$ python3 -q
>>> import numpy as np
>>> from numpy import linalg as LA
>>> np.set_printoptions(suppress=True, linewidth=140)
>>> def tidy(a):
...     return np.round(a, 1) + 0
... 
>>> X = np.loadtxt("x.csv", delimiter=",")
>>> X
array([[0., 1., 1., 0., 0., 2.],
       [0., 0., 3., 0., 0., 0.],
       [0., 0., 0., 1., 1., 1.],
       [0., 0., 0., 0., 3., 1.],
       [0., 0., 0., 0., 0., 2.],
       [0., 0., 0., 0., 0., 0.]])
>>> # triangular: eigenvalues sit on the diagonal
>>> G = X.T @ X
>>> np.diag(G)
array([ 0.,  1., 10.,  1., 10., 10.])
>>> F = np.loadtxt("arr.csv", delimiter=",")
>>> tidy(F)
array([[-1.5,  2.3,  1.1],
       [ 1.6, -1.4,  2.1],
       [ 1.1, -0.5,  2.8],
       [ 1.3, -2.2, -1.6],
       [ 1.4, -2.3, -1.3],
       [ 0.8, -1.8, -2.2],
       [-0.3,  1.3,  2.7],
       [ 1.7, -1.5,  2. ],
       [ 0.7, -1.7, -2.4],
       [ 1.9, -2.3,  0.2],
       [-0.2, -0.7, -2.9],
       [-0.7,  1.7,  2.4],
       [-1.4,  0.9, -2.5],
       [ 1.5, -1.1,  2.4],
       [ 1.9, -2.3,  0.5]])
>>> # null space of dimension 1
>>> other = np.array([[9, 0, 2], [4, 7, 6], [9, 3, 1]])
>>> tidy(np.einsum("ij,ij->i", F, F))
array([9., 9., 9., 9., 9., 9., 9., 9., 9., 9., 9., 9., 9., 9., 9.])
>>> np.vstack([F, other.T]).shape
(18, 3)
>>> tidy(F @ LA.pinv(F) @ F)
array([[-1.5,  2.3,  1.1],
       [ 1.6, -1.4,  2.1],
       [ 1.1, -0.5,  2.8],
       [ 1.3, -2.2, -1.6],
       [ 1.4, -2.3, -1.3],
       [ 0.8, -1.8, -2.2],
       [-0.3,  1.3,  2.7],
       [ 1.7, -1.5,  2. ],
       [ 0.7, -1.7, -2.4],
       [ 1.9, -2.3,  0.2],
       [-0.2, -0.7, -2.9],
       [-0.7,  1.7,  2.4],
       [-1.4,  0.9, -2.5],
       [ 1.5, -1.1,  2.4],
       [ 1.9, -2.3,  0.5]])
>>> print(tidy(np.trace(LA.pinv(F) @ F)))
2.0
>>> np.unique(F.round(6), axis=0).shape
(15, 3)
>>> r = LA.matrix_rank(F)
>>> r
np.int64(2)
>>> null = LA.svd(F)[2][r:].T
>>> tidy(F @ null)
array([[0.],
       [0.],
       [0.],
       [0.],
       [0.],
       [0.],
       [0.],
       [0.],
       [0.],
       [0.],
       [0.],
       [0.],
       [0.],
       [0.],
       [0.]])
>>> LA.matrix_rank(F.T @ F), LA.matrix_rank(F @ F.T)
(np.int64(2), np.int64(2))
>>> [int(LA.matrix_rank(np.delete(F, i, axis=0))) for i in range(15)]
[2, 2, 2, 2, 2, 2, 2, 2, 2, 2, 2, 2, 2, 2, 2]
>>> J = np.array([[0, 0, 2, 2, 0, 0, 3, 1],
...     [0, 0, 3, 0, 3, 2, 2, 2],
...     [0, 0, 0, 2, 0, 1, 1, 2],
...     [0, 0, 0, 0, 0, 1, 2, 2],
...     [0, 0, 0, 0, 0, 2, 2, 0],
...     [0, 0, 0, 0, 0, 0, 3, 2],
...     [0, 0, 0, 0, 0, 0, 0, 0],
...     [0, 0, 0, 0, 0, 0, 0, 0]])
>>> # row 7 repeats row 6
>>> Uu, sig, VT = LA.svd(J)
>>> V = VT[:(sig > 1e-8).sum()]
>>> rng = np.random.default_rng(460674)
>>> x = J[1] + 5 * J[6] + rng.integers(2) * np.eye(8)[3]
>>> print(x)
[0. 0. 3. 0. 3. 2. 2. 2.]
>>> tidy(V.T @ V)
array([[0., 0., 0., 0., 0., 0., 0., 0.],
       [0., 0., 0., 0., 0., 0., 0., 0.],
       [0., 0., 1., 0., 0., 0., 0., 0.],
       [0., 0., 0., 1., 0., 0., 0., 0.],
       [0., 0., 0., 0., 1., 0., 0., 0.],
       [0., 0., 0., 0., 0., 1., 0., 0.],
       [0., 0., 0., 0., 0., 0., 1., 0.],
       [0., 0., 0., 0., 0., 0., 0., 1.]])
>>> np.allclose(V.T @ V @ x, x)
True
>>> tidy(np.diag(V.T @ V))
array([0., 0., 1., 1., 1., 1., 1., 1.])
>>> LA.matrix_rank(J - J[0, 0] * np.eye(8))
np.int64(6)
>>> np.prod(np.diag(J)), tidy(LA.det(J))
(np.int64(0), np.float64(0.0))
>>> tidy(np.sort(LA.eigvals(J)))
array([0., 0., 0., 0., 0., 0., 0., 0.])
>>> [int(LA.matrix_rank(LA.matrix_power(J, p))) for p in range(1, 9)]
[6, 4, 2, 1, 0, 0, 0, 0]
>>> J @ J
array([[ 0,  0,  0,  4,  0,  4,  6,  8],
       [ 0,  0,  0,  6,  0,  9, 15, 10],
       [ 0,  0,  0,  0,  0,  2,  7,  6],
       [ 0,  0,  0,  0,  0,  0,  3,  2],
       [ 0,  0,  0,  0,  0,  0,  6,  4],
       [ 0,  0,  0,  0,  0,  0,  0,  0],
       [ 0,  0,  0,  0,  0,  0,  0,  0],
       [ 0,  0,  0,  0,  0,  0,  0,  0]])
>>> other = np.array([[-2, 5, 2],
...     [3, 3, -2],
...     [-1, 4, -2],
...     [0, -5, -3],
...     [-1, -5, -2],
...     [2, -5, -2],
...     [-4, 3, -2]])
>>> W2 = np.array([[0, 3, 1, 0], [3, 0, 3, 0], [1, 3, 0, 0]])
>>> feats = other @ W2 + 0.1 * rng.normal(size=(7, 4))
>>> tidy(feats)
array([[ 16.9,   0.3,  12.9,   0. ],
       [  7.2,   2.8,  12.1,   0. ],
       [  9.9,  -9.1,  11. ,   0. ],
       [-18.2,  -8.9, -15.1,   0.2],
       [-17.1,  -8.8, -16. ,  -0.1],
       [-16.9,   0.1, -12.9,   0.2],
       [  7. , -18.1,   5. ,   0. ]])
>>> other = feats / np.sqrt((feats ** 2).mean(axis=1, keepdims=True))
>>> LA.matrix_rank(feats - feats.mean(axis=1, keepdims=True))
np.int64(3)
>>> tidy(other[4])
array([-1.4, -0.7, -1.3,  0. ])
>>> tidy(LA.norm(other, axis=1))
array([2., 2., 2., 2., 2., 2., 2.])
>>> W0 = np.load("run1.npy")
>>> W0
array([[ 0,  0,  0,  2, -5,  0],
       [ 3,  1,  0,  0,  0,  0],
       [-1,  0,  0,  0,  0,  0],
       [ 3,  0,  0,  3,  4, -3],
       [ 0,  0,  0,  1,  4, -4],
       [-4,  2, -2,  0,  0,  0],
       [ 0, -1,  0, -2,  0,  0]])
>>> P = W0 @ LA.solve(W0.T @ W0, W0.T)
>>> tidy(np.diag(P))
array([1. , 1. , 0.1, 1. , 1. , 1. , 1. ])
>>> tidy(P)
array([[ 1. ,  0. ,  0. ,  0. ,  0. ,  0. ,  0. ],
       [ 0. ,  1. , -0.2,  0. ,  0. ,  0. ,  0. ],
       [ 0. , -0.2,  0.1, -0.1,  0.1,  0. , -0.2],
       [ 0. ,  0. , -0.1,  1. ,  0. ,  0. ,  0. ],
       [ 0. ,  0. ,  0.1,  0. ,  1. ,  0. ,  0. ],
       [ 0. ,  0. ,  0. ,  0. ,  0. ,  1. ,  0. ],
       [ 0. ,  0. , -0.2,  0. ,  0. ,  0. ,  1. ]])
>>> other = np.c_[W0[:, :4] @ np.array([[2, 2, 3, 1], [1, 0, 2, -1], [3, -2, -3, 3], [1, -2, 0, -1]]), np.array([-2, -2, 3, -2, 1, -1, 2])]
>>> other
array([[  2,  -4,   0,  -2,  -2],
       [  7,   6,  11,   2,  -2],
       [ -2,  -2,  -3,  -1,   3],
       [  9,   0,   9,   0,  -2],
       [  1,  -2,   0,  -1,   1],
       [-12,  -4,  -2, -12,  -1],
       [ -3,   4,  -2,   3,   2]])
>>> tidy(LA.lstsq(W0, other[:, 0])[0])
array([2., 1., 3., 1., 0., 0.])
>>> print(tidy(LA.norm(other - W0 @ LA.lstsq(W0, other)[0], axis=0)))
[0.  0.  0.  0.  2.4]
>>> print(tidy(LA.norm(LA.qr(W0)[0].T @ other, axis=0) ** 2 / ((other ** 2).sum(axis=0) + 1e-12)))
[1.  1.  1.  1.  0.8]
>>> other @ other
Traceback (most recent call last):
  File "<python-input-57>", line 1, in <module>
    other @ other
    ~~~~~~^~~~~~~
ValueError: matmul: Input operand 1 has a mismatch in its core dimension 0, with gufunc signature (n?,k),(k,m?)->(n?,m?) (size 7 is different from 5)
>>> G = other.T @ other
>>> np.diag(G)
array([292,  92, 219, 163,  27])
>>> (other @ other.T).shape
(7, 7)
>>> G
array([[292,  72, 194, 146, -35],
       [ 72,  92,  72,  84,   0],
       [194,  72, 219,  43, -51],
       [146,  84,  43, 163,  14],
       [-35,   0, -51,  14,  27]])
>>> x = np.array([-1, 1, -3, 3, 0, 1])
>>> target = W0 @ x
>>> b, lr = np.zeros(6), 1 / LA.norm(W0, 2) ** 2
>>> for i in range(25):
...     b -= lr * W0.T @ (W0 @ b - target)
...     if i % 5 == 0: print(i, round(LA.norm(W0 @ b - target), 1))
... 
0 11.8
5 4.8
10 3.1
15 2.4
20 2.0
>>> print(tidy(b))
[-1.2  2.  -1.5  2.5 -0.3  0.3]
>>> Uu, sig = LA.svd(W0)
Traceback (most recent call last):
  File "<python-input-67>", line 1, in <module>
    Uu, sig = LA.svd(W0)
    ^^^^^^^
ValueError: too many values to unpack (expected 2)
>>> Uu, sig, VT = LA.svd(W0, full_matrices=False)
>>> tidy(np.abs(VT[0]))
array([0.3, 0. , 0. , 0.2, 0.8, 0.5])
>>> (sig > 1e-8).sum()
np.int64(6)
>>> tidy(sig)
array([9. , 5.8, 4.5, 2.5, 1.6, 0.6])
>>> Uu.shape, sig.shape, VT.shape
((7, 6), (6,), (6, 6))
>>> np.abs(Uu[:, 0]).round(6).argmax()
np.int64(3)
>>> print(tidy(Uu.T @ Uu))
[[1. 0. 0. 0. 0. 0.]
 [0. 1. 0. 0. 0. 0.]
 [0. 0. 1. 0. 0. 0.]
 [0. 0. 0. 1. 0. 0.]
 [0. 0. 0. 0. 1. 0.]
 [0. 0. 0. 0. 0. 1.]]
>>> data = (rng.random((4, 4)) < 0.3) + np.eye(4)
>>> data /= data.sum(axis=1, keepdims=True)
>>> tidy(data)
array([[0.7, 0. , 0.3, 0. ],
       [0. , 0.5, 0.5, 0. ],
       [0. , 0.5, 0.5, 0. ],
       [0.3, 0.3, 0. , 0.3]])
>>> tidy(LA.matrix_power(data, 2))
array([[0.4, 0.2, 0.4, 0. ],
       [0. , 0.5, 0.5, 0. ],
       [0. , 0.5, 0.5, 0. ],
       [0.3, 0.3, 0.3, 0.1]])
>>> data.sum(axis=1)
array([1., 1., 1., 1.])
>>> data @ np.ones(4)
array([1., 1., 1., 1.])
>>> p = np.eye(4)[3]
>>> for _ in range(6):
...     p = p @ data
...     print(p.round(1))
... 
[0.3 0.3 0.  0.3]
[0.3 0.3 0.3 0.1]
[0.3 0.3 0.4 0. ]
[0.2 0.4 0.4 0. ]
[0.1 0.4 0.5 0. ]
[0.1 0.4 0.5 0. ]
>>> other = np.array([[0]])
>>> W2 = np.array([[2, -2], [1, 1]])
>>> M = np.block([[other, np.zeros((1, 2))], [np.zeros((2, 1)), W2]])
>>> M
array([[ 0.,  0.,  0.],
       [ 0.,  2., -2.],
       [ 0.,  1.,  1.]])
>>> # splits into 2 blocks
>>> r = LA.matrix_rank(M)
>>> r
np.int64(2)
>>> null = LA.svd(M)[2][r:].T
>>> LA.matrix_rank(M.T @ M), LA.matrix_rank(M @ M.T)
(np.int64(2), np.int64(2))
>>> idx = rng.permutation(3)
>>> idx
array([2, 0, 1])
>>> other = M[idx][:, idx]
>>> tidy(np.sort(np.abs(LA.eigvals(other))))
array([0., 2., 2.])
>>> np.trace(other)
np.float64(3.0)
>>> other
array([[ 1.,  0.,  1.],
       [ 0.,  0.,  0.],
       [-2.,  0.,  2.]])
>>> print(tidy(LA.det(other)), tidy(LA.det(M[idx])))
0.0 0.0
>>> other = np.array([[1, 2], [-2, 0]])
>>> W2 = np.array([[6, 6, 0, -4], [-6, 0, 6, 8], [7, -2, 6, -7], [0, 0, 3, 0]])
>>> m1 = np.block([[other, np.zeros((2, 4))], [np.zeros((4, 2)), W2]])
>>> m1
array([[ 1.,  2.,  0.,  0.,  0.,  0.],
       [-2.,  0.,  0.,  0.,  0.,  0.],
       [ 0.,  0.,  6.,  6.,  0., -4.],
       [ 0.,  0., -6.,  0.,  6.,  8.],
       [ 0.,  0.,  7., -2.,  6., -7.],
       [ 0.,  0.,  0.,  0.,  3.,  0.]])
>>> idx = rng.permutation(6)
>>> other = m1[:, idx] * rng.choice([-1, 1], 6)
>>> other
array([[-0.,  0., -0.,  0.,  1.,  2.],
       [-0.,  0., -0.,  0., -2.,  0.],
       [ 4.,  6., -0.,  6.,  0.,  0.],
       [-8., -6., -6.,  0.,  0.,  0.],
       [ 7.,  7., -6., -2.,  0.,  0.],
       [-0.,  0., -3.,  0.,  0.,  0.]])
>>> Uu, _, VT = LA.svd(m1.T @ other)
>>> idx
array([5, 2, 4, 3, 0, 1])
>>> tidy(Uu @ VT)
array([[ 0.,  0.,  0.,  0.,  1.,  0.],
       [ 0.,  0.,  0.,  0.,  0.,  1.],
       [ 0.,  1.,  0.,  0.,  0.,  0.],
       [ 0.,  0.,  0.,  1.,  0.,  0.],
       [ 0.,  0., -1.,  0.,  0.,  0.],
       [-1.,  0.,  0.,  0.,  0.,  0.]])
>>> m1.shape
(6, 6)
>>> print(np.diff(m1, axis=0))
[[ -3.  -2.   0.   0.   0.   0.]
 [  2.   0.   6.   6.   0.  -4.]
 [  0.   0. -12.  -6.   6.  12.]
 [  0.   0.  13.  -2.   0. -15.]
 [  0.   0.  -7.   2.  -3.   7.]]
>>> tidy(LA.norm(m1))
np.float64(19.5)
>>> np.zeros(6, 6)
Traceback (most recent call last):
  File "<python-input-112>", line 1, in <module>
    np.zeros(6, 6)
    ~~~~~~~~^^^^^^
TypeError: Cannot interpret '6' as a data type
>>> m1[:, 6]
Traceback (most recent call last):
  File "<python-input-113>", line 1, in <module>
    m1[:, 6]
    ~~^^^^^^
IndexError: index 6 is out of bounds for axis 1 with size 6
>>> np.abs(m1).max()
np.float64(8.0)
>>> np.flatnonzero(LA.matrix_power((m1 != 0) + (m1.T != 0) + np.eye(6), 6)[1])
array([0, 1])
>>> (LA.matrix_power((m1 != 0) + (m1.T != 0) + np.eye(6), 6) > 0).astype(int)
array([[1, 1, 0, 0, 0, 0],
       [1, 1, 0, 0, 0, 0],
       [0, 0, 1, 1, 1, 1],
       [0, 0, 1, 1, 1, 1],
       [0, 0, 1, 1, 1, 1],
       [0, 0, 1, 1, 1, 1]])
>>> m1 @ m1
array([[ -3.,   2.,   0.,   0.,   0.,   0.],
       [ -2.,  -4.,   0.,   0.,   0.,   0.],
       [  0.,   0.,   0.,  36.,  24.,  24.],
       [  0.,   0.,   6., -48.,  60., -18.],
       [  0.,   0.,  96.,  30.,   3., -86.],
       [  0.,   0.,  21.,  -6.,  18., -21.]])
>>> (m1 != 0).astype(int)
array([[1, 1, 0, 0, 0, 0],
       [1, 0, 0, 0, 0, 0],
       [0, 0, 1, 1, 0, 1],
       [0, 0, 1, 0, 1, 1],
       [0, 0, 1, 1, 1, 1],
       [0, 0, 0, 0, 1, 0]])
>>> tidy(LA.det(m1))
np.float64(-1584.0)
>>> tidy(np.sort(LA.eigvals(m1).real))
array([-0.7,  0.5,  0.5,  2.3,  2.3,  8. ])
